$ ipython --no-banner

In [1]: import numpy as np

In [2]: np.set_printoptions(precision=2, suppress=True, linewidth=200)

In [3]: def rd(a):
   ...:     return np.round(a, 2) + 0
   ...: 

In [4]: A = np.load("sample0.npy")

In [5]: A
Out[5]: 
array([[2, 2, 3, 2, 2, 4],
       [1, 2, 2, 1, 1, 2],
       [3, 1, 3, 3, 3, 6]])

In [6]: # column 3 repeats column 0

In [7]: Uu, sv, vt = np.linalg.svd(A, full_matrices=False)

In [8]: rd(sv)
Out[8]: array([11.19,  1.95,  0.12])

In [9]: rd(sv / sv[0])
Out[9]: array([1.  , 0.17, 0.01])

In [10]: rd(Uu.T @ A @ vt.T)
Out[10]: 
array([[11.19,  0.  ,  0.  ],
       [ 0.  ,  1.95,  0.  ],
       [ 0.  ,  0.  ,  0.12]])

In [11]: rd(np.cumsum(sv ** 2) / np.sum(sv ** 2))
Out[11]: array([0.97, 1.  , 1.  ])

In [12]: Uu.shape, sv.shape, vt.shape
Out[12]: ((3, 3), (3,), (3, 6))

In [13]: np.allclose(Uu * sv @ vt, A)
Out[13]: True

In [14]: (sv > 1e-8).sum()
Out[14]: np.int64(3)

In [15]: rd(vt @ vt.T)
Out[15]: 
array([[1., 0., 0.],
       [0., 1., 0.],
       [0., 0., 1.]])

In [16]: np.abs(Uu[:, 0]).round(6).argmax()
Out[16]: np.int64(2)

In [17]: rd(np.sqrt((sv ** 2).sum())), rd(np.linalg.norm(A))
Out[17]: (np.float64(11.36), np.float64(11.36))

In [18]: rd(Uu.T @ Uu)
Out[18]: 
array([[1., 0., 0.],
       [0., 1., 0.],
       [0., 0., 1.]])

In [19]: th = np.radians(180)

In [20]: Rm = np.eye(6)

In [21]: Rm[3, 3] = Rm[0, 0] = np.cos(th)

In [22]: Rm[3, 0], Rm[0, 3] = -np.sin(th), np.sin(th)

In [23]: rd(Rm)
Out[23]: 
array([[-1.,  0.,  0.,  0.,  0.,  0.],
       [ 0.,  1.,  0.,  0.,  0.,  0.],
       [ 0.,  0.,  1.,  0.,  0.,  0.],
       [ 0.,  0.,  0., -1.,  0.,  0.],
       [ 0.,  0.,  0.,  0.,  1.,  0.],
       [ 0.,  0.,  0.,  0.,  0.,  1.]])

In [24]: A2 = A @ Rm.T

In [25]: np.allclose(A @ A.T, A2 @ A2.T)
Out[25]: True

In [26]: rd(np.linalg.det(Rm)), np.trace(Rm)
Out[26]: (np.float64(1.0), np.float64(2.0))

In [27]: np.abs(A2 - A).max(axis=0)
Out[27]: array([6., 0., 0., 6., 0., 0.])

In [28]: Uu, sv, vt = np.linalg.svd(A)

In [29]: rd(sv)
Out[29]: array([11.19,  1.95,  0.12])

In [30]: A2 = Uu[:, :2] @ np.diag(sv[:2]) @ vt[:2]

In [31]: rd(np.linalg.norm(A - A2) / np.linalg.norm(A))
Out[31]: np.float64(0.01)

In [32]: rd(np.abs(A - A2).max())
Out[32]: np.float64(0.07)

In [33]: A2 = A / np.linalg.norm(A, axis=1, keepdims=True)

In [34]: G = A2 @ A2.T

In [35]: (G - 2 * np.eye(3)).round(6).argmax(axis=1)
Out[35]: array([2, 0, 0])

In [36]: rd(np.degrees(np.arccos(np.clip(G[0, 2], -1, 1))))
Out[36]: np.float64(14.36)

In [37]: rd(np.linalg.norm(A2, axis=1))
Out[37]: array([1., 1., 1.])

In [38]: M = np.array([[13, -13, 0, 3, -3, -2, -4],
    ...:     [-13, 22, -6, -3, 0, 8, -2],
    ...:     [0, -6, 17, -2, 4, -7, -2],
    ...:     [3, -3, -2, 1, -1, 0, 0],
    ...:     [-3, 0, 4, -1, 2, -2, 2],
    ...:     [-2, 8, -7, 0, -2, 5, -2],
    ...:     [-4, -2, -2, 0, 2, -2, 8]])

In [39]: M
Out[39]: 
array([[ 13, -13,   0,   3,  -3,  -2,  -4],
       [-13,  22,  -6,  -3,   0,   8,  -2],
       [  0,  -6,  17,  -2,   4,  -7,  -2],
       [  3,  -3,  -2,   1,  -1,   0,   0],
       [ -3,   0,   4,  -1,   2,  -2,   2],
       [ -2,   8,  -7,   0,  -2,   5,  -2],
       [ -4,  -2,  -2,   0,   2,  -2,   8]])

In [40]: Uu, sv, vt = np.linalg.svd(M)

In [41]: rd(sv)
Out[41]: array([36.15, 20.06, 11.79,  0.  ,  0.  ,  0.  ,  0.  ])

In [42]: np.argmax(sv[:-1] / (sv[1:] + 1e-6)) + 1
Out[42]: np.int64(3)

In [43]: A2 = Uu[:, :3] @ np.diag(sv[:3]) @ vt[:3]

In [44]: rd(np.abs(M - A2).max())
Out[44]: np.float64(0.0)

In [45]: rd(np.linalg.norm(M - A2, 2)), rd(sv[3])
Out[45]: (np.float64(0.0), np.float64(0.0))

In [46]: np.linalg.matrix_rank(A2)
Out[46]: np.int64(3)

In [47]: rd(A2)
Out[47]: 
array([[ 13., -13.,   0.,   3.,  -3.,  -2.,  -4.],
       [-13.,  22.,  -6.,  -3.,   0.,   8.,  -2.],
       [  0.,  -6.,  17.,  -2.,   4.,  -7.,  -2.],
       [  3.,  -3.,  -2.,   1.,  -1.,   0.,   0.],
       [ -3.,   0.,   4.,  -1.,   2.,  -2.,   2.],
       [ -2.,   8.,  -7.,   0.,  -2.,   5.,  -2.],
       [ -4.,  -2.,  -2.,   0.,   2.,  -2.,   8.]])
